% ipython --no-banner

In [1]: import numpy as np

In [2]: np.set_printoptions(precision=2, suppress=True, linewidth=120)

In [3]: r0 = np.array([-2, -3, -3, -1, -2]) + 0.5

In [4]: m1 = np.outer(r0, r0) / (r0 @ r0)

In [5]: m1
Out[5]: 
array([[0.13, 0.22, 0.22, 0.04, 0.13],
       [0.22, 0.36, 0.36, 0.07, 0.22],
       [0.22, 0.36, 0.36, 0.07, 0.22],
       [0.04, 0.07, 0.07, 0.01, 0.04],
       [0.13, 0.22, 0.22, 0.04, 0.13]])

In [6]: np.linalg.cond(m1) > 100
Out[6]: np.True_

In [7]: np.argsort(-np.linalg.norm(m1, axis=0).round(6), kind="stable")[:3]
Out[7]: array([1, 2, 0])

In [8]: np.linalg.matrix_rank(m1, rtol=0.1)
Out[8]: np.int64(1)

In [9]: np.allclose(m1[:-1].T @ np.linalg.lstsq(m1[:-1].T, m1[-1])[0], m1[-1])
Out[9]: True

In [10]: m1 @ np.linalg.pinv(m1) @ m1
Out[10]: 
array([[0.13, 0.22, 0.22, 0.04, 0.13],
       [0.22, 0.36, 0.36, 0.07, 0.22],
       [0.22, 0.36, 0.36, 0.07, 0.22],
       [0.04, 0.07, 0.07, 0.01, 0.04],
       [0.13, 0.22, 0.22, 0.04, 0.13]])

In [11]: M2 = np.array([[-2, 2], [-1, -3], [-2, -2], [1, -1], [-2, 3]])

In [12]: np.linalg.matrix_rank(np.vstack([m1, M2.T]))
Out[12]: np.int64(3)

In [13]: np.einsum("ik,kj->ij", m1, M2)
Out[13]: 
array([[-1.13, -0.48],
       [-1.88, -0.8 ],
       [-1.88, -0.8 ],
       [-0.38, -0.16],
       [-1.13, -0.48]])

In [14]: np.einsum("ij->j", m1)
Out[14]: array([0.74, 1.23, 1.23, 0.25, 0.74])

In [15]: w, vecs = np.linalg.eigh(m1)

In [16]: x0 = np.array([0, -2, 1, 1, -1])

In [17]: vecs * np.maximum(w, 0) @ vecs.T
Out[17]: 
array([[0.13, 0.22, 0.22, 0.04, 0.13],
       [0.22, 0.36, 0.36, 0.07, 0.22],
       [0.22, 0.36, 0.36, 0.07, 0.22],
       [0.04, 0.07, 0.07, 0.01, 0.04],
       [0.13, 0.22, 0.22, 0.04, 0.13]])

In [18]: np.round(x0 @ m1 @ x0, 2)
Out[18]: np.float64(0.71)

In [19]: np.round(np.linalg.eigvalsh(m1[1:, 1:]), 2) + 0
Out[19]: array([0.  , 0.  , 0.  , 0.87])

In [20]: w, vecs = np.linalg.eigvalsh(m1)
Traceback (most recent call last):
  Cell In[20], line 1
    w, vecs = np.linalg.eigvalsh(m1)
ValueError: too many values to unpack (expected 2)


In [21]: w, vecs = np.linalg.eigh(m1)

In [22]: np.round(np.linalg.svd(m1, compute_uv=False), 2) + 0
Out[22]: array([1., 0., 0., 0., 0.])

In [23]: np.abs(vecs[:, -1]).round(6).argmax()
Out[23]: np.int64(1)

In [24]: np.unique(w.round(6) + 0, return_counts=True)[1]
Out[24]: array([4, 1])

In [25]: np.round(np.linalg.eigvalsh(m1 @ m1), 2) + 0
Out[25]: array([0., 0., 0., 0., 1.])

In [26]: np.abs(vecs[:, -1])
Out[26]: array([0.36, 0.6 , 0.6 , 0.12, 0.36])

In [27]: K = np.array([[-1.82, -0.7, -0.56],
    ...:     [-2.21, -0.85, -0.68],
    ...:     [-1.17, -0.45, -0.36],
    ...:     [1.43, 0.55, 0.44],
    ...:     [1.82, 0.7, 0.56]])

In [28]: U, sv, VT = np.linalg.svd(K)

In [29]: vecs = VT[:(sv > 1e-8).sum()]

In [30]: rng = np.random.default_rng(28)

In [31]: x0 = K[3] + -2 * K[2] + rng.integers(2) * np.eye(3)[2]

In [32]: x0
Out[32]: array([3.77, 1.45, 2.16])

In [33]: round(float(np.linalg.norm(x0 - vecs.T @ vecs @ x0)), 2)
Out[33]: 0.96

In [34]: np.allclose(vecs.T @ vecs @ x0, x0)
Out[34]: False

In [35]: vecs.T @ vecs
Out[35]: 
array([[0.8 , 0.31, 0.25],
       [0.31, 0.12, 0.1 ],
       [0.25, 0.1 , 0.08]])
